$ ipython --no-banner

In [1]: import numpy as np

In [2]: import numpy.linalg as la

In [3]: np.set_printoptions(precision=2, suppress=True, linewidth=200, sign=" ")

In [4]: K = np.array([[-4, 3, -1, 8],
   ...:     [-7, 15, -5, 0],
   ...:     [3, 24, -8, 8],
   ...:     [0, -27, 9, 4],
   ...:     [-8, -12, 4, -3],
   ...:     [-1, 6, -2, -8]])

In [5]: U, sigma, VT = la.svd(K)

In [6]: np.argmax(sigma[:-1] / (sigma[1:] + 1e-6)) + 1
Out[6]: np.int64(3)

In [7]: Y = U[:, :3] @ np.diag(sigma[:3]) @ VT[:3]

In [8]: la.matrix_rank(Y)
Out[8]: np.int64(3)

In [9]: la.matrix_rank(K, rtol=0.05)
Out[9]: np.int64(3)

In [10]: np.round(np.abs(K - Y).max(), 2)
Out[10]: np.float64(0.0)

In [11]: U, sigma, VT = la.svd(K)

In [12]: vecs = VT[:(sigma > 1e-8).sum()]

In [13]: rng = np.random.default_rng(198)

In [14]: x = K[3] + 2 * K[2] + rng.integers(2) * np.eye(4)[1]

In [15]: x
Out[15]: array([ 6., 21., -7., 20.])

In [16]: np.diag(vecs.T @ vecs)
Out[16]: array([ 1. ,  0.9,  0.1,  1. ])

In [17]: la.matrix_rank(np.vstack([K, x]))
Out[17]: np.int64(3)

In [18]: A = -3 * np.eye(3) + np.ones((3, 3))

In [19]: A
Out[19]: 
array([[-2.,  1.,  1.],
       [ 1., -2.,  1.],
       [ 1.,  1., -2.]])

In [20]: np.unique(K.round(6), axis=0).shape
Out[20]: (6, 4)

In [21]: round(float(np.trace(la.pinv(K) @ K)), 2)
Out[21]: 3.0

In [22]: la.lstsq(K[:-1].T, K[-1])[2]
Out[22]: np.int32(3)

In [23]: try:
    ...:     la.inv(K)
    ...: except la.LinAlgError as e:
    ...:     print(repr(e))
    ...: 
LinAlgError('Last 2 dimensions of the array must be square')

In [24]: np.abs(np.diag(la.qr(K)[1])) > 1e-9
Out[24]: array([ True,  True, False,  True])

In [25]: Y = np.array([[5, 0, -3], [5, 5, -2]])

In [26]: cent = np.kron(Y, A)

In [27]: cent.shape
Out[27]: (6, 9)
